$ python -q
>>> import numpy as np
>>> from numpy import linalg as LA
>>> np.set_printoptions(precision=2, suppress=True, linewidth=160)
>>> mat = np.vander(np.arange(8) - 3, 4, increasing=True)
>>> print(mat)
[[  1  -3   9 -27]
 [  1  -2   4  -8]
 [  1  -1   1  -1]
 [  1   0   0   0]
 [  1   1   1   1]
 [  1   2   4   8]
 [  1   3   9  27]
 [  1   4  16  64]]
>>> # column 3 dominates
>>> Uu, s, vt = LA.svd(mat, full_matrices=False)
>>> print(np.allclose(Uu * s @ vt, mat))
True
>>> print(np.abs(vt[0]))
[0.01 0.08 0.18 0.98]
>>> print(s / s[0])
[1.   0.21 0.03 0.02]
>>> print(np.round(vt @ vt.T, 2) + 0)
[[1. 0. 0. 0.]
 [0. 1. 0. 0.]
 [0. 0. 1. 0.]
 [0. 0. 0. 1.]]
>>> print(s)
[76.9  16.26  2.67  1.73]
>>> print(round(np.sqrt((s ** 2).sum()), 2), np.round(LA.norm(mat), 2))
78.66 78.66
>>> print(np.round(Uu.T @ Uu, 2) + 0)
[[1. 0. 0. 0.]
 [0. 1. 0. 0.]
 [0. 0. 1. 0.]
 [0. 0. 0. 1.]]
>>> print(np.cumsum(s ** 2) / np.sum(s ** 2))
[0.96 1.   1.   1.  ]
>>> vec = np.array([2, 8, 2, 0])
>>> vec @ mat
Traceback (most recent call last):
  File "<python-input-16>", line 1, in <module>
    vec @ mat
    ~~~~^~~~~
ValueError: matmul: Input operand 1 has a mismatch in its core dimension 0, with gufunc signature (n?,k),(k,m?)->(n?,m?) (size 8 is different from 4)
>>> print(mat @ (2 * vec))
[ -8 -12  -8   4  24  52  88 132]
>>> print(mat @ np.ones(4))
[-20.  -5.   0.   1.   4.  15.  40.  85.]
>>> print(mat * vec)
[[  2 -24  18   0]
 [  2 -16   8   0]
 [  2  -8   2   0]
 [  2   0   0   0]
 [  2   8   2   0]
 [  2  16   8   0]
 [  2  24  18   0]
 [  2  32  32   0]]
>>> print(mat @ np.eye(4)[3])
[-27.  -8.  -1.   0.   1.   8.  27.  64.]
>>> print(np.einsum("ij,j->i", mat, vec))
[-4 -6 -4  2 12 26 44 66]
>>> rng = np.random.default_rng(512)
>>> A2 = mat + rng.integers(-2, 3, (8, 2)) @ rng.integers(-2, 3, (2, 4))
>>> print(A2)
[[  7  -3   3 -25]
 [ -5  -2  10 -10]
 [  1  -7   1   1]
 [  3  -1  -2   1]
 [  7   1  -5   3]
 [ -1  -3   6   9]
 [ -3   5  13  25]
 [  5   8  12  64]]
>>> print(A2 - mat)
[[ 6  0 -6  2]
 [-6  0  6 -2]
 [ 0 -6  0  2]
 [ 2 -1 -2  1]
 [ 6  0 -6  2]
 [-2 -5  2  1]
 [-4  2  4 -2]
 [ 4  4 -4  0]]
>>> P = mat @ LA.solve(mat.T @ mat, mat.T)
>>> print(np.allclose(P @ P, P))
True
>>> print(P)
[[ 0.89  0.24 -0.06 -0.12 -0.05  0.06  0.09 -0.06]
 [ 0.24  0.37  0.33  0.18  0.01 -0.11 -0.11  0.09]
 [-0.06  0.33  0.42  0.31  0.12 -0.06 -0.11  0.06]
 [-0.12  0.18  0.31  0.31  0.23  0.12  0.01 -0.05]
 [-0.05  0.01  0.12  0.23  0.31  0.31  0.18 -0.12]
 [ 0.06 -0.11 -0.06  0.12  0.31  0.42  0.33 -0.06]
 [ 0.09 -0.11 -0.11  0.01  0.18  0.33  0.37  0.24]
 [-0.06  0.09  0.06 -0.05 -0.12 -0.06  0.24  0.89]]
>>> print(np.round(LA.eigvalsh(P), 2) + 0)
[0. 0. 0. 0. 1. 1. 1. 1.]
>>> print(np.diag(P))
[0.89 0.37 0.42 0.31 0.31 0.42 0.37 0.89]
>>> m1 = np.loadtxt("test19.csv", delimiter=",")
>>> print(m1)
[[0. 0. 9. 0. 0. 0. 0.]
 [0. 0. 0. 0. 0. 0. 0.]
 [0. 0. 0. 0. 0. 0. 7.]
 [8. 8. 0. 4. 2. 0. 5.]
 [0. 0. 0. 0. 0. 0. 0.]
 [3. 3. 0. 0. 0. 0. 0.]
 [0. 0. 0. 9. 5. 0. 0.]
 [4. 0. 0. 0. 0. 0. 0.]
 [0. 0. 0. 0. 2. 0. 0.]
 [0. 0. 0. 0. 0. 0. 0.]]
>>> # row 4 repeats row 1
>>> A2 = m1 + rng.integers(-2, 3, (10, 6)) @ rng.integers(-2, 3, (6, 7))
>>> print(A2)
[[  1.  -1.  15.   2.   4.   6.  -4.]
 [ -8.   3.   0.   0.  -6.  -7.  -2.]
 [  2.   4.   2.   3.  13.   5.  -4.]
 [  6.   1.   0.   6.  -8.  -3.  10.]
 [ -2.  -7.   0.   0.  -6.   3.   3.]
 [ -6.   8.  -3.  -3.  -2.   1.   0.]
 [  6.  -3.   4.   9.   4.   1.   4.]
 [  3.   0.  -1.   3.   5.   0.  -8.]
 [  1.   1.   4.   6.   7.  -4. -10.]
 [  8.   4.   2.  -2.   8.   2.   0.]]
>>> print(np.abs(A2 - m1).sum(axis=1))
[24. 26. 40. 29. 21. 23. 19. 18. 31. 26.]
>>> print(np.round(LA.svd(A2 - m1, compute_uv=False), 2) + 0)
[29.87 18.66 13.71 10.37  6.24  1.37  0.  ]
>>> print(round(float(LA.norm(m1, 1)), 2), round(LA.norm(m1, np.inf), 2))
15.0 27.0
>>> print(round(LA.norm(m1) ** 2 / LA.norm(m1, 2) ** 2, 2))
2.06
>>> print(LA.norm(m1, axis=1))
[ 9.    0.    7.   13.15  0.    4.24 10.3   4.    2.    0.  ]
>>> print(round(float(LA.norm(m1[3] - m1[2])), 2))
12.33
>>> print(np.round(LA.norm(m1, "nuc"), 2))
44.55
>>> E = np.loadtxt("arr.csv", delimiter=",")
>>> print(E)
[[-2.  0.  0.  0.]
 [-2. -2.  0.  0.]
 [-2.  1.  1.  0.]
 [-2. -2.  2. -2.]]
>>> # triangular: eigenvalues sit on the diagonal
>>> vec = np.array([1, 7, 4, 2])
>>> y = E @ vec
>>> print(y)
[ -2. -16.   9. -12.]
>>> print(LA.solve(E, E[:, 3]))
[-0. -0.  0.  1.]
>>> print(LA.solve(E, y + E[:, 0]))
[2. 7. 4. 2.]
>>> print(LA.solve(E.T, E[2]))
[-0. -0.  1. -0.]
>>> print(LA.solve(E, y))
[1. 7. 4. 2.]
>>> print(np.prod(np.diag(E)), round(float(LA.det(E)), 2))
-8.0 -8.0
>>> print(E @ E)
[[ 4.  0.  0.  0.]
 [ 8.  4.  0.  0.]
 [ 0. -1.  1.  0.]
 [ 8. 10. -2.  4.]]
>>> print([int(LA.matrix_rank(LA.matrix_power(E, p))) for p in range(1, 5)])
[4, 4, 4, 4]
>>> t = np.radians(150)
>>> r_ = np.eye(4)
>>> r_[1, 1] = r_[0, 0] = np.cos(t)
>>> r_[1, 0], r_[0, 1] = -np.sin(t), np.sin(t)
>>> print(r_)
[[-0.87  0.5   0.    0.  ]
 [-0.5  -0.87  0.    0.  ]
 [ 0.    0.    1.    0.  ]
 [ 0.    0.    0.    1.  ]]
>>> A2 = E @ r_.T
>>> print(A2)
[[ 1.73  1.    0.    0.  ]
 [ 0.73  2.73  0.    0.  ]
 [ 2.23  0.13  1.    0.  ]
 [ 0.73  2.73  2.   -2.  ]]
>>> print(np.allclose(LA.norm(E, axis=1), LA.norm(A2, axis=1)))
True
>>> print(np.abs(A2 - E).max(axis=0))
[4.23 4.73 0.   0.  ]
>>> G = E.T @ E
>>> print(LA.svd(E, compute_uv=False) ** 2)
[24.21  6.06  3.6   0.12]
>>> print(np.allclose(G, G.T))
True
>>> print(LA.eigvalsh(G)[::-1])
[24.21  6.06  3.6   0.12]
>>> print(np.diag(G))
[16.  9.  5.  4.]
